$ python -q
>>> import numpy as np
>>> np.set_printoptions(precision=2, suppress=True, linewidth=140, legacy="1.25")
>>> J = np.loadtxt("w.csv", delimiter=",")
>>> J
array([[-2.,  2.,  0.,  1.,  0.,  0.,  2.,  0.,  2.,  3.,  2.,  3.,  1., -3.],
       [ 2., -2.,  2.,  0.,  1.,  0.,  0.,  2.,  0.,  2.,  3.,  2.,  3.,  1.],
       [ 0.,  2., -2.,  2.,  0.,  1.,  0.,  0.,  2.,  0.,  2.,  3.,  2.,  3.],
       [ 1.,  0.,  2., -2.,  2.,  0.,  1.,  0.,  0.,  2.,  0.,  2.,  3.,  2.],
       [ 0.,  1.,  0.,  2., -2.,  2.,  0.,  1.,  0.,  0.,  2.,  0.,  2.,  3.],
       [ 0.,  0.,  1.,  0.,  2., -2.,  2.,  0.,  1.,  0.,  0.,  2.,  0.,  2.],
       [ 2.,  0.,  0.,  1.,  0.,  2., -2.,  2.,  0.,  1.,  0.,  0.,  2.,  0.],
       [ 0.,  2.,  0.,  0.,  1.,  0.,  2., -2.,  2.,  0.,  1.,  0.,  0.,  2.],
       [ 2.,  0.,  2.,  0.,  0.,  1.,  0.,  2., -2.,  2.,  0.,  1.,  0.,  0.],
       [ 3.,  2.,  0.,  2.,  0.,  0.,  1.,  0.,  2., -2.,  2.,  0.,  1.,  0.],
       [ 2.,  3.,  2.,  0.,  2.,  0.,  0.,  1.,  0.,  2., -2.,  2.,  0.,  1.],
       [ 3.,  2.,  3.,  2.,  0.,  2.,  0.,  0.,  1.,  0.,  2., -2.,  2.,  0.],
       [ 1.,  3.,  2.,  3.,  2.,  0.,  2.,  0.,  0.,  1.,  0.,  2., -2.,  2.],
       [-3.,  1.,  3.,  2.,  3.,  2.,  0.,  2.,  0.,  0.,  1.,  0.,  2., -2.]])
>>> # symmetric, so the eigenvalues are real
>>> u = np.array([-2, 1])
>>> np.convolve(J[9], u)
array([-6., -1.,  2., -4.,  2.,  0., -2.,  1., -4.,  6., -6.,  2., -2.,  1.,  0.])
